$ python3 -q
>>> import numpy as np
>>> np.set_printoptions(precision=2, suppress=True, linewidth=120)
>>> feats = np.load("run19.npy")
>>> feats
array([[0, 1, 2, 0],
       [0, 2, 2, 1],
       [0, 0, 2, 0],
       [0, 0, 0, 2]])
>>> Y = feats / np.sqrt((feats ** 2).mean(axis=1, keepdims=True))
>>> np.linalg.norm(Y, axis=1)
array([2., 2., 2., 2.])
>>> Y[3]
array([0., 0., 0., 2.])
>>> feats - feats.mean(axis=1, keepdims=True)
array([[-0.75,  0.25,  1.25, -0.75],
       [-1.25,  0.75,  0.75, -0.25],
       [-0.5 , -0.5 ,  1.5 , -0.5 ],
       [-0.5 , -0.5 , -0.5 ,  1.5 ]])
>>> np.linalg.matrix_rank(Y) == np.linalg.matrix_rank(feats)
np.True_
>>> f, r1 = feats[2], feats[0]
>>> f @ r1
np.int64(4)
>>> p = (f @ r1) / (f @ f) * f
>>> np.outer(f, r1)
array([[0, 0, 0, 0],
       [0, 0, 0, 0],
       [0, 2, 4, 0],
       [0, 0, 0, 0]])
>>> r1 - p
array([0., 1., 0., 0.])
>>> np.round(np.linalg.norm(f + r1) ** 2 + np.linalg.norm(f - r1) ** 2, 2)
np.float64(18.0)
>>> rng = np.random.default_rng(2079)
>>> idx = rng.integers(0, 2, 3)
>>> E = np.triu((idx[:, None] == idx) & (rng.random((3, 3)) < 0.8), 1).astype(int)
>>> E += E.T
>>> E
array([[0, 0, 0],
       [0, 0, 0],
       [0, 0, 0]])
>>> np.abs(np.diag(np.linalg.qr(feats)[1])) > 1e-9
array([False,  True,  True,  True])
>>> np.unique(feats.round(6), axis=0).shape
(4, 4)
>>> left, sig, Vt = np.linalg.svd(feats)
>>> V = Vt[:(sig > 1e-8).sum()]
>>> x0 = feats[3] + 5 * feats[0] + rng.integers(2) * np.eye(4)[3]
>>> x0
array([ 0.,  5., 10.,  3.])
>>> np.allclose(V.T @ V @ x0, x0)
True
>>> np.count_nonzero(feats)
np.int64(7)
>>> np.linalg.svd(feats, compute_uv=False)
array([4.01, 2.12, 1.17, 0.  ])
>>> feats.sum(axis=0)
array([0, 3, 6, 3])
>>> round(np.linalg.norm(feats), 2)
np.float64(4.69)
>>> feats[4]
Traceback (most recent call last):
  File "<python-input-31>", line 1, in <module>
    feats[4]
    ~~~~~^^^
IndexError: index 4 is out of bounds for axis 0 with size 4
>>> feats - feats[0]
array([[ 0,  0,  0,  0],
       [ 0,  1,  0,  1],
       [ 0, -1,  0,  0],
       [ 0, -1, -2,  2]])
>>> np.unravel_index(np.abs(feats).argmax(), feats.shape)
(np.int64(0), np.int64(2))
>>> feats[:, 4]
Traceback (most recent call last):
  File "<python-input-34>", line 1, in <module>
    feats[:, 4]
    ~~~~~^^^^^^
IndexError: index 4 is out of bounds for axis 1 with size 4
>>> feats.sum(axis=1)
array([3, 5, 2, 2])
>>> rk = np.linalg.matrix_rank(feats)
>>> rk
np.int64(3)
>>> null = np.linalg.svd(feats)[2][rk:].T
>>> np.linalg.matrix_rank(feats.T @ feats), np.linalg.matrix_rank(feats @ feats.T)
(np.int64(3), np.int64(3))
>>> np.allclose(feats @ null, 0)
True
>>> null.shape
(4, 1)
>>> null[:, 0] / null[np.abs(null[:, 0]).round(6).argmax(), 0]
array([1., 0., 0., 0.])
>>> [int(np.linalg.matrix_rank(feats[:, :j + 1])) for j in range(4)]
[0, 1, 2, 3]
>>> W0 = np.load("x.npy")
>>> W0
array([[ 0,  0,  0],
       [ 7, 14, 14],
       [11, 20, 20],
       [ 3,  8,  8],
       [ 1,  5,  5],
       [ 1,  5,  5],
       [ 5, 11, 11],
       [ 3,  8,  8],
       [ 0,  0,  0],
       [ 9, 17, 17],
       [ 7, 14, 14]])
>>> dist = np.linalg.norm(W0[:, None] - W0[None], axis=-1)
>>> dist[1]
array([21.  ,  0.  ,  9.38,  9.38, 14.07, 14.07,  4.69,  9.38, 21.  ,  4.69,  0.  ])
>>> dist[1].round(6).argsort(kind="stable")[:4]
array([ 1, 10,  6,  9])
>>> np.flatnonzero(dist[1] < dist.mean() / 2)
array([ 1,  6,  9, 10])
>>> np.unravel_index(dist.round(6).argmax(), dist.shape)
(np.int64(0), np.int64(2))
>>> np.round(np.trace(np.linalg.pinv(W0) @ W0), 2)
np.float64(2.0)
>>> np.unique(W0.round(6), axis=0).shape
(7, 3)
>>> np.allclose(W0[:-1].T @ np.linalg.lstsq(W0[:-1].T, W0[-1])[0], W0[-1])
True
>>> M = np.load("w.npy")
>>> M
array([[-1.,  0.,  0.],
       [ 0., -1.,  0.],
       [ 0.,  0.,  1.]])
>>> Y = np.array([[-2, -2, -2], [3, 0, -1], [0, 0, 2], [1, -2, 0]])
>>> feats @ Y
array([[ 3,  0,  3],
       [ 7, -2,  2],
       [ 0,  0,  4],
       [ 2, -4,  0]])
>>> np.einsum("ij->j", feats)
array([0, 3, 6, 3])
>>> np.linalg.matrix_rank(np.vstack([feats, Y.T]))
np.int64(4)
>>> np.einsum("ik,kj->ij", feats, Y)
array([[ 3,  0,  3],
       [ 7, -2,  2],
       [ 0,  0,  4],
       [ 2, -4,  0]])
>>> idx = rng.permutation(3)
>>> idx
array([2, 1, 0])
>>> Y = M[idx][:, idx]
>>> np.sort(np.abs(np.linalg.eigvals(Y)))
array([1., 1., 1.])
>>> np.allclose(Y, M)
False
>>> np.trace(Y)
np.float64(-1.0)
>>> np.diag(Y)
array([ 1., -1., -1.])
>>> np.round(np.linalg.det(Y), 2), round(np.linalg.det(M[idx]), 2)
(np.float64(1.0), np.float64(-1.0))
>>> Y
array([[ 1.,  0.,  0.],
       [ 0., -1.,  0.],
       [ 0.,  0., -1.]])
>>> (M + M.T) / 2
array([[-1.,  0.,  0.],
       [ 0., -1.,  0.],
       [ 0.,  0.,  1.]])
>>> np.round(np.abs(np.linalg.eigvals(M)).max(), 2)
np.float64(1.0)
>>> M @ M
array([[1., 0., 0.],
       [0., 1., 0.],
       [0., 0., 1.]])
>>> np.allclose(M @ M.T, M.T @ M)
True
>>> assert M == M.T
Traceback (most recent call last):
  File "<python-input-74>", line 1, in <module>
    assert M == M.T
           ^^^^^^^^
ValueError: The truth value of an array with more than one element is ambiguous. Use a.any() or a.all()
>>> M.inv()
Traceback (most recent call last):
  File "<python-input-75>", line 1, in <module>
    M.inv()
    ^^^^^
AttributeError: 'numpy.ndarray' object has no attribute 'inv'
>>> np.sort(np.abs(np.linalg.eigvals(M)))
array([1., 1., 1.])
>>> np.round(np.linalg.det(M), 2)
np.float64(1.0)
>>> np.allclose(M, M.T)
True
>>> np.trace(M)
np.float64(-1.0)
>>> round(np.linalg.eigvalsh(M).min(), 2)
np.float64(-1.0)
>>> np.all(np.linalg.eigvalsh(M) > 0)
np.False_
>>> left, sig, Vt = np.linalg.svd(M, full_matrices=False)
>>> left.shape, sig.shape, Vt.shape
((3, 3), (3,), (3, 3))
>>> np.allclose(left * sig @ Vt, M)
True
>>> np.cumsum(sig ** 2) / np.sum(sig ** 2)
array([0.33, 0.67, 1.  ])
>>> sig / sig[0]
array([1., 1., 1.])
>>> left.T @ M @ Vt.T
array([[1., 0., 0.],
       [0., 1., 0.],
       [0., 0., 1.]])
>>> sig
array([1., 1., 1.])
